>>> import numpy as np
>>> np.set_printoptions(precision=1, suppress=True, linewidth=120, sign=" ")
>>> arr = np.load("mat.npy")
>>> arr
array([[  1,  -1,   1,  -1],
       [  1,   0,   0,   0],
       [  1,   1,   1,   1],
       [  1,   2,   4,   8],
       [  1,   3,   9,  27],
       [  1,   4,  16,  64],
       [  1,   5,  25, 125],
       [  1,   6,  36, 216],
       [  1,   7,  49, 343]])
>>> rng = np.random.default_rng(48265)
>>> z = rng.permutation(4)
>>> out = arr[:, z] * rng.choice([-1, 1], 4)
>>> out
array([[   1,    1,    1,    1],
       [   0,    0,    1,    0],
       [  -1,   -1,    1,    1],
       [  -8,   -2,    1,    4],
       [ -27,   -3,    1,    9],
       [ -64,   -4,    1,   16],
       [-125,   -5,    1,   25],
       [-216,   -6,    1,   36],
       [-343,   -7,    1,   49]])
>>> left, _, VT = np.linalg.svd(arr.T @ out)
>>> print(z)
[ 3  1  0  2]
>>> print(np.round(np.linalg.lstsq(arr, out)[0], 1) + 0)
[[ 0.  0.  1.  0.]
 [ 0. -1.  0.  0.]
 [ 0.  0.  0.  1.]
 [-1.  0.  0.  0.]]
>>> np.round(left @ VT, 1) + 0
array([[ 0.,  0.,  1.,  0.],
       [ 0., -1.,  0.,  0.],
       [ 0.,  0.,  0.,  1.],
       [-1.,  0.,  0.,  0.]])
>>> vec = np.array([1, -2, -1, -2])
>>> target = out @ vec
>>> np.linalg.lstsq(out, target)[0]
array([ 1., -2., -1., -2.])
>>> target = target + 0.1 * rng.normal(size=9)
>>> target
array([  -3.9,   -1. ,   -2. ,  -12.9,  -40. ,  -89.2, -166.1, -277.2, -428.1])
>>> c, *_ = np.linalg.lstsq(out, target)
>>> print(np.round(out.T @ (target - out @ c), 1) + 0)
[ 0.  0.  0.  0.]
>>> c.round()
array([ 1., -2., -1., -2.])
>>> round(np.linalg.norm(target - out @ c), 1)
np.float64(0.1)
>>> vec = np.array([3, -2, -2, 0])
>>> a = np.maximum(arr @ vec, 0)
>>> arr.T @ a
array([ 6, -3,  3, -3])
>>> np.maximum(arr @ vec, 0) - np.maximum(-arr @ vec, 0)
array([   3,    3,   -1,   -9,  -21,  -37,  -57,  -81, -109])
>>> left, sigma, VT = np.linalg.svd(arr)
>>> print(np.argmax(sigma[:-1] / (sigma[1:] + 1e-6)) + 1)
1
>>> print(sigma)
[ 435.3   12.     1.8    1.7]
>>> out = left[:, :1] @ np.diag(sigma[:1]) @ VT[:1]
>>> round(np.linalg.norm(arr - out, 2), 1), round(float(sigma[1]), 1)
(np.float64(12.0), 12.0)
>>> np.argsort(-np.linalg.norm(arr, axis=0).round(6), kind="stable")[:3]
array([ 3,  2,  1])
>>> [round(float(x), 1) for x in np.linalg.svd(arr, compute_uv=False)[:3]]
[435.3, 12.0, 1.8]
>>> round(np.log10(np.linalg.cond(arr)))
2
>>> print(np.linalg.matrix_rank(arr, rtol=0.1))
1
>>> np.round(np.abs(np.linalg.svd(arr)[2][-1]), 1) + 0
array([ 0.6,  0.7,  0.4,  0. ])
>>> f = np.array([-1, 1, -1, 2, -2, 3, 1, -3, 1])
>>> mat = np.array([np.roll(f, i) for i in range(9)])
>>> print(mat)
[[-1  1 -1  2 -2  3  1 -3  1]
 [ 1 -1  1 -1  2 -2  3  1 -3]
 [-3  1 -1  1 -1  2 -2  3  1]
 [ 1 -3  1 -1  1 -1  2 -2  3]
 [ 3  1 -3  1 -1  1 -1  2 -2]
 [-2  3  1 -3  1 -1  1 -1  2]
 [ 2 -2  3  1 -3  1 -1  1 -1]
 [-1  2 -2  3  1 -3  1 -1  1]
 [ 1 -1  2 -2  3  1 -3  1 -1]]
>>> z = rng.permutation(9)
>>> out = mat[:, z] * rng.choice([-1, 1], 9)
>>> out
array([[ 1, -1,  2,  1,  2, -3, -1,  1, -3],
       [-1,  1, -1, -1, -2,  2, -3, -3,  1],
       [ 1, -1,  1,  3,  1, -2,  2,  1,  3],
       [-3,  1, -1, -1, -1,  1, -2,  3, -2],
       [ 1, -3,  1, -3,  1, -1,  1, -2,  2],
       [ 3,  1, -3,  2, -1,  1, -1,  2, -1],
       [-2,  3,  1, -2,  3, -1,  1, -1,  1],
       [ 2, -2,  3,  1, -1,  3, -1,  1, -1],
       [-1,  2, -2, -1, -3, -1,  3, -1,  1]])
>>> left, _, VT = np.linalg.svd(mat.T @ out)
>>> np.round(left @ VT, 1) + 0
array([[ 0.,  0.,  0., -1.,  0.,  0.,  0.,  0.,  0.],
       [ 1.,  0.,  0.,  0.,  0.,  0.,  0.,  0.,  0.],
       [ 0.,  1.,  0.,  0.,  0.,  0.,  0.,  0.,  0.],
       [ 0.,  0.,  1.,  0.,  0.,  0.,  0.,  0.,  0.],
       [ 0.,  0.,  0.,  0., -1.,  0.,  0.,  0.,  0.],
       [ 0.,  0.,  0.,  0.,  0., -1.,  0.,  0.,  0.],
       [ 0.,  0.,  0.,  0.,  0.,  0., -1.,  0.,  0.],
       [ 0.,  0.,  0.,  0.,  0.,  0.,  0.,  0.,  1.],
       [ 0.,  0.,  0.,  0.,  0.,  0.,  0.,  1.,  0.]])
>>> z
array([ 1,  2,  3,  0,  4,  5,  6,  8,  7])
>>> np.round(np.linalg.lstsq(mat, out)[0], 1) + 0
array([[ 0.,  0.,  0., -1.,  0.,  0.,  0.,  0.,  0.],
       [ 1.,  0.,  0.,  0.,  0.,  0.,  0.,  0.,  0.],
       [ 0.,  1.,  0.,  0.,  0.,  0.,  0.,  0.,  0.],
       [ 0.,  0.,  1.,  0.,  0.,  0.,  0.,  0.,  0.],
       [ 0.,  0.,  0.,  0., -1.,  0.,  0.,  0.,  0.],
       [ 0.,  0.,  0.,  0.,  0., -1.,  0.,  0.,  0.],
       [ 0.,  0.,  0.,  0.,  0.,  0., -1.,  0.,  0.],
       [ 0.,  0.,  0.,  0.,  0.,  0.,  0.,  0.,  1.],
       [ 0.,  0.,  0.,  0.,  0.,  0.,  0.,  1.,  0.]])
